% ipython --no-banner

In [1]: import numpy as np

In [2]: np.set_printoptions(suppress=True, linewidth=120)

In [3]: X = np.loadtxt("block16.csv", delimiter=",")

In [4]: X
Out[4]: 
array([[ 4.,  5.,  6.,  7.,  8.,  9., 10., 11., 12., 13.],
       [14., 15., 16., 17., 18., 19., 20., 21., 22., 23.],
       [24., 25., 26., 27., 28., 29., 30., 31., 32., 33.],
       [34., 35., 36., 37., 38., 39., 40., 41., 42., 43.],
       [44., 45., 46., 47., 48., 49., 50., 51., 52., 53.],
       [54., 55., 56., 57., 58., 59., 60., 61., 62., 63.],
       [64., 65., 66., 67., 68., 69., 70., 71., 72., 73.]])

In [5]: # null space of dimension 8

In [6]: np.linalg.lstsq(X[:-1].T, X[-1])[2]
Out[6]: np.int32(2)

In [7]: np.round(X @ np.linalg.pinv(X) @ X, 2)
Out[7]: 
array([[ 4.,  5.,  6.,  7.,  8.,  9., 10., 11., 12., 13.],
       [14., 15., 16., 17., 18., 19., 20., 21., 22., 23.],
       [24., 25., 26., 27., 28., 29., 30., 31., 32., 33.],
       [34., 35., 36., 37., 38., 39., 40., 41., 42., 43.],
       [44., 45., 46., 47., 48., 49., 50., 51., 52., 53.],
       [54., 55., 56., 57., 58., 59., 60., 61., 62., 63.],
       [64., 65., 66., 67., 68., 69., 70., 71., 72., 73.]])

In [8]: round(np.trace(np.linalg.pinv(X) @ X), 2)
Out[8]: np.float64(2.0)

In [9]: U, sig, Vt = np.linalg.svd(X)

In [10]: print(sig.round(2) + 0)
[363.61  11.06   0.     0.     0.     0.     0.  ]

In [11]: Y = U[:, :2] @ np.diag(sig[:2]) @ Vt[:2]

In [12]: print(round(float(np.linalg.norm(X - Y, 2)), 2), round(float(sig[2]), 2))
0.0 0.0

In [13]: round(np.linalg.norm(X - Y) / np.linalg.norm(X), 2)
Out[13]: np.float64(0.0)

In [14]: Y.round(2)
Out[14]: 
array([[ 4.,  5.,  6.,  7.,  8.,  9., 10., 11., 12., 13.],
       [14., 15., 16., 17., 18., 19., 20., 21., 22., 23.],
       [24., 25., 26., 27., 28., 29., 30., 31., 32., 33.],
       [34., 35., 36., 37., 38., 39., 40., 41., 42., 43.],
       [44., 45., 46., 47., 48., 49., 50., 51., 52., 53.],
       [54., 55., 56., 57., 58., 59., 60., 61., 62., 63.],
       [64., 65., 66., 67., 68., 69., 70., 71., 72., 73.]])

In [15]: print(round(float(np.abs(X - Y).max()), 2))
0.0

In [16]: np.linalg.matrix_rank(Y)
Out[16]: np.int64(2)

In [17]: G = X.T @ X

In [18]: np.diag(G)
Out[18]: array([10892., 11375., 11872., 12383., 12908., 13447., 14000., 14567., 15148., 15743.])

In [19]: np.round(np.linalg.eigvalsh(G)[::-1], 2) + 0
Out[19]: array([132212.7,    122.3,      0. ,      0. ,      0. ,      0. ,      0. ,      0. ,      0. ,      0. ])

In [20]: np.allclose(G, G.T)
Out[20]: True

In [21]: np.trace(G), (X ** 2).sum()
Out[21]: (np.float64(132335.0), np.float64(132335.0))

In [22]: np.linalg.matrix_rank(G)
Out[22]: np.int64(2)

In [23]: def softmax(z):
    ...:     e = np.exp(z - z.max(axis=-1, keepdims=True))
    ...:     return e / e.sum(axis=-1, keepdims=True)
    ...: 

In [24]: np.round(softmax(X[6] + 3), 2) + 0
Out[24]: array([0.  , 0.  , 0.  , 0.  , 0.  , 0.01, 0.03, 0.09, 0.23, 0.63])

In [25]: print(softmax(X).sum(axis=1))
[1. 1. 1. 1. 1. 1. 1.]

In [26]: np.round(softmax(X[6]), 2) + 0
Out[26]: array([0.  , 0.  , 0.  , 0.  , 0.  , 0.01, 0.03, 0.09, 0.23, 0.63])

In [27]: print(np.round(softmax(10 * X[6]), 2) + 0)
[0. 0. 0. 0. 0. 0. 0. 0. 0. 1.]

In [28]: scores = X @ X.T / np.sqrt(10)

In [29]: print(softmax(scores)[6] @ X)
[64. 65. 66. 67. 68. 69. 70. 71. 72. 73.]

In [30]: print(softmax(scores).round(6).argmax(axis=1))
[6 6 6 6 6 6 6]

In [31]: m1 = np.load("run14.npy")

In [32]: print(m1.round(2) + 0)
[[-0.17  0.08  0.15  0.13  0.01 -0.28  0.14  0.07  0.9   0.07]
 [-0.3  -0.46 -0.38 -0.09 -0.18 -0.34 -0.23  0.17 -0.06  0.56]
 [ 0.38  0.2   0.    0.1  -0.18 -0.33  0.36 -0.58 -0.1   0.43]
 [ 0.47 -0.31  0.12 -0.56 -0.33  0.37 -0.08 -0.02  0.3   0.11]
 [-0.25 -0.51  0.43  0.38 -0.05  0.2  -0.2  -0.52  0.01 -0.02]
 [ 0.34  0.05 -0.44  0.35 -0.32 -0.14 -0.52 -0.13  0.16 -0.36]
 [-0.55  0.49 -0.09 -0.32 -0.4   0.2  -0.18 -0.34  0.03  0.02]
 [ 0.   -0.08 -0.44 -0.25  0.69  0.12 -0.09 -0.44  0.2   0.  ]
 [-0.08 -0.21  0.19 -0.45 -0.04 -0.63  0.02 -0.18 -0.11 -0.51]
 [ 0.17  0.3   0.45 -0.11  0.28 -0.21 -0.66  0.05 -0.04  0.31]]

In [33]: # keeps lengths

In [34]: x0 = np.array([-6, -7, 1, -5, -7, -5, -7, 0, -9, 1])

In [35]: np.round(m1.T @ (m1 @ x0), 2) + 0
Out[35]: array([-6., -7.,  1., -5., -7., -5., -7.,  0., -9.,  1.])

In [36]: print(np.round(np.linalg.inv(m1), 2) + 0)
[[-0.17 -0.3   0.38  0.47 -0.25  0.34 -0.55  0.   -0.08  0.17]
 [ 0.08 -0.46  0.2  -0.31 -0.51  0.05  0.49 -0.08 -0.21  0.3 ]
 [ 0.15 -0.38  0.    0.12  0.43 -0.44 -0.09 -0.44  0.19  0.45]
 [ 0.13 -0.09  0.1  -0.56  0.38  0.35 -0.32 -0.25 -0.45 -0.11]
 [ 0.01 -0.18 -0.18 -0.33 -0.05 -0.32 -0.4   0.69 -0.04  0.28]
 [-0.28 -0.34 -0.33  0.37  0.2  -0.14  0.2   0.12 -0.63 -0.21]
 [ 0.14 -0.23  0.36 -0.08 -0.2  -0.52 -0.18 -0.09  0.02 -0.66]
 [ 0.07  0.17 -0.58 -0.02 -0.52 -0.13 -0.34 -0.44 -0.18  0.05]
 [ 0.9  -0.06 -0.1   0.3   0.01  0.16  0.03  0.2  -0.11 -0.04]
 [ 0.07  0.56  0.43  0.11 -0.02 -0.36  0.02  0.   -0.51  0.31]]

In [37]: np.round(np.sort(np.abs(np.degrees(np.angle(np.linalg.eigvals(m1))))), 2)
Out[37]: array([  0.  ,  56.83,  56.83,  81.14,  81.14, 133.54, 133.54, 156.04, 156.04, 180.  ])

In [38]: np.round(np.linalg.det(m1), 2)
Out[38]: np.float64(-1.0)

In [39]: print([p for p in range(1, 25) if np.allclose(np.linalg.matrix_power(m1, p), np.eye(10))])
[]

In [40]: np.round(np.abs(np.linalg.eigvals(m1)), 2)
Out[40]: array([1., 1., 1., 1., 1., 1., 1., 1., 1., 1.])

In [41]: Y = np.array([[1, -1, 0],
    ...:     [2, -1, 1],
    ...:     [-1, 1, -1],
    ...:     [1, -2, -2],
    ...:     [-2, 2, 2],
    ...:     [1, -1, 2],
    ...:     [2, 2, 0],
    ...:     [0, -1, -1],
    ...:     [2, -2, -1],
    ...:     [2, -2, -1]])

In [42]: print(np.linalg.matrix_rank(m1 @ Y))
3

In [43]: np.vstack([m1, Y.T]).shape
Out[43]: (13, 10)

In [44]: np.linalg.matrix_rank(np.vstack([m1, Y.T]))
Out[44]: np.int64(10)

In [45]: print(np.round(np.einsum("ij,ij->i", m1, m1), 2))
[1. 1. 1. 1. 1. 1. 1. 1. 1. 1.]

In [46]: w1 = np.array([[3, 1],
    ...:     [2, 0],
    ...:     [3, -1],
    ...:     [-1, -3],
    ...:     [2, -3],
    ...:     [1, 1],
    ...:     [-2, 2],
    ...:     [3, 0],
    ...:     [1, -3],
    ...:     [0, 0]])

In [47]: b = np.array([2, 1])

In [48]: act = np.maximum(m1 @ w1 + b, 0)

In [49]: (act > 0).astype(int)
Out[49]: 
array([[1, 0],
       [0, 1],
       [1, 1],
       [1, 1],
       [1, 0],
       [1, 1],
       [1, 1],
       [1, 0],
       [1, 1],
       [1, 0]])

In [50]: np.linalg.matrix_rank(act)
Out[50]: np.int64(2)

In [51]: act.round(2)
Out[51]: 
array([[2.54, 0.  ],
       [0.  , 1.31],
       [0.17, 2.31],
       [3.78, 3.34],
       [0.11, 0.  ],
       [1.5 , 0.04],
       [0.16, 2.44],
       [1.31, 0.  ],
       [0.93, 1.98],
       [6.38, 0.  ]])

In [52]: W2 = np.array([[1, 0], [2, 2]])

In [53]: np.round(act @ W2, 2)
Out[53]: 
array([[ 2.54,  0.  ],
       [ 2.62,  2.62],
       [ 4.79,  4.62],
       [10.46,  6.68],
       [ 0.11,  0.  ],
       [ 1.58,  0.08],
       [ 5.03,  4.87],
       [ 1.31,  0.  ],
       [ 4.88,  3.95],
       [ 6.38,  0.  ]])

In [54]: A = np.load("a.npy")

In [55]: A
Out[55]: 
array([[-2.,  2., -1.,  1., -2.,  1., -1., -1., -1.,  2., -2., -1.],
       [-4.,  1., -2., -1.,  2., -1.,  2.,  1.,  2., -1.,  1., -2.],
       [ 0.,  0.,  1.,  3.,  0.,  1.,  3.,  4.,  2.,  3.,  2.,  3.],
       [ 0.,  0.,  5.,  3.,  1.,  2.,  5.,  3.,  2.,  3.,  3.,  5.],
       [ 0.,  0.,  4.,  2.,  1.,  2.,  5.,  2.,  1.,  3.,  0.,  3.],
       [ 0.,  0.,  4.,  4.,  0.,  4.,  5.,  4.,  5.,  1.,  1.,  2.],
       [ 0.,  0.,  5.,  0.,  5.,  2.,  3.,  4.,  5.,  3.,  4.,  5.],
       [ 0.,  0.,  4.,  3.,  2.,  1.,  1.,  4.,  4.,  3.,  5.,  3.],
       [ 0.,  0.,  3.,  2.,  3.,  5.,  2.,  2.,  2.,  3.,  3.,  4.],
       [ 0.,  0.,  3.,  3.,  4.,  3.,  1.,  5.,  0.,  0.,  0.,  0.],
       [ 0.,  0.,  4.,  1.,  4.,  2.,  5.,  4.,  0.,  3.,  1.,  5.],
       [ 0.,  0.,  4.,  5.,  4.,  5.,  1.,  1.,  5.,  1.,  2.,  0.]])

In [56]: rng = np.random.default_rng(7885)

In [57]: Y = A + rng.integers(-2, 3, (12, 11)) @ rng.integers(-2, 3, (11, 12))

In [58]: print(Y)
[[  4. -12.  13.  14.  10.  11.  -1.  -2.   1.   1.  -2.  -8.]
 [ -5.  16.  -8. -10.   1.  -3.  -6.   8.  -2.  -7.  -8. -10.]
 [ -2.   6.  -4.  14.   3.  12.   9.   5.  -8.   4.  15.   9.]
 [  3.  12.   0.  12.   0.   7.  -3.   1.  -7.  -5.   5.   0.]
 [  4.  -3.  13.   0.   6.  -3.   1.  -7.  -3.   5.  -1.   3.]
 [ -2.  11.   4.  16.   2.   7.  -2.  -3.   0.  -3.   2.  -4.]
 [ -3.  -2.  16.   4.  16.  16.   4.   0.  15.   1.  -1.   2.]
 [ -4.  -4.   5.  -2.   8.   5.  -1.   7.  18.  -9.  -2.   2.]
 [  8.   2.   1.   5.   0.   2.  -8.   4.  -7.  -5.   6.   5.]
 [ -7.   9.   0.   9.   6.   7.   3.  -6.  -6.   4.   5.  -3.]
 [ -3.  -3.  10.  -5.   5.   4.   5.  -3.  16.   1.  -6.   8.]
 [ -4.   2.  15.   0.  13.   7.   4.  -2.  14.   6.  -7.  -2.]]

In [59]: Y - A
Out[59]: 
array([[  6., -14.,  14.,  13.,  12.,  10.,   0.,  -1.,   2.,  -1.,   0.,  -7.],
       [ -1.,  15.,  -6.,  -9.,  -1.,  -2.,  -8.,   7.,  -4.,  -6.,  -9.,  -8.],
       [ -2.,   6.,  -5.,  11.,   3.,  11.,   6.,   1., -10.,   1.,  13.,   6.],
       [  3.,  12.,  -5.,   9.,  -1.,   5.,  -8.,  -2.,  -9.,  -8.,   2.,  -5.],
       [  4.,  -3.,   9.,  -2.,   5.,  -5.,  -4.,  -9.,  -4.,   2.,  -1.,   0.],
       [ -2.,  11.,   0.,  12.,   2.,   3.,  -7.,  -7.,  -5.,  -4.,   1.,  -6.],
       [ -3.,  -2.,  11.,   4.,  11.,  14.,   1.,  -4.,  10.,  -2.,  -5.,  -3.],
       [ -4.,  -4.,   1.,  -5.,   6.,   4.,  -2.,   3.,  14., -12.,  -7.,  -1.],
       [  8.,   2.,  -2.,   3.,  -3.,  -3., -10.,   2.,  -9.,  -8.,   3.,   1.],
       [ -7.,   9.,  -3.,   6.,   2.,   4.,   2., -11.,  -6.,   4.,   5.,  -3.],
       [ -3.,  -3.,   6.,  -6.,   1.,   2.,   0.,  -7.,  16.,  -2.,  -7.,   3.],
       [ -4.,   2.,  11.,  -5.,   9.,   2.,   3.,  -3.,   9.,   5.,  -9.,  -2.]])

In [60]: np.round(np.linalg.svd(Y - A, compute_uv=False), 2) + 0
Out[60]: array([47.78, 38.71, 31.55, 25.45, 21.73, 15.09,  9.97,  6.93,  4.66,  1.72,  0.38,  0.  ])

In [61]: np.abs(Y - A).sum(axis=1)
Out[61]: array([80., 76., 75., 69., 48., 60., 70., 63., 54., 62., 56., 64.])

In [62]: G = Y.T @ Y

In [63]: G
Out[63]: 
array([[ 237., -162.,   -6.,   70., -140., -111., -117.,  -14., -238.,  -20.,   79.,   51.],
       [-162.,  828., -353.,  182.,  -81.,   79.,  -91.,  113., -357., -139.,  142., -120.],
       [  -6., -353., 1041.,  279.,  737.,  536.,  165., -234.,  715.,  172., -212.,   60.],
       [  70.,  182.,  279., 1043.,  281.,  655.,   84., -107., -307.,   60.,  459.,   12.],
       [-140.,  -81.,  737.,  281.,  700.,  588.,  164.,  -66.,  576.,   90., -108.,   -9.],
       [-111.,   79.,  536.,  655.,  588.,  780.,  189.,   -4.,  317.,   44.,  182.,   62.],
       [-117.,  -91.,  165.,   84.,  164.,  189.,  263.,  -85.,  173.,  197.,   72.,  149.],
       [ -14.,  113., -234., -107.,  -66.,   -4.,  -85.,  266.,   14., -191.,   33.,    4.],
       [-238., -357.,  715., -307.,  576.,  317.,  173.,   14., 1213.,  -33., -455.,   80.],
       [ -20., -139.,  172.,   60.,   90.,   44.,  197., -191.,  -33.,  285.,   37.,   68.],
       [  79.,  142., -212.,  459., -108.,  182.,   72.,   33., -455.,   37.,  474.,  195.],
       [  51., -120.,   60.,   12.,   -9.,   62.,  149.,    4.,   80.,   68.,  195.,  380.]])

In [64]: print(np.round(np.linalg.svd(Y, compute_uv=False) ** 2, 2))
[2989.13 1999.67  967.94  589.81  487.15  246.37  150.08   40.96   22.84   12.13    3.61    0.29]

In [65]: np.diag(G)
Out[65]: array([ 237.,  828., 1041., 1043.,  700.,  780.,  263.,  266., 1213.,  285.,  474.,  380.])
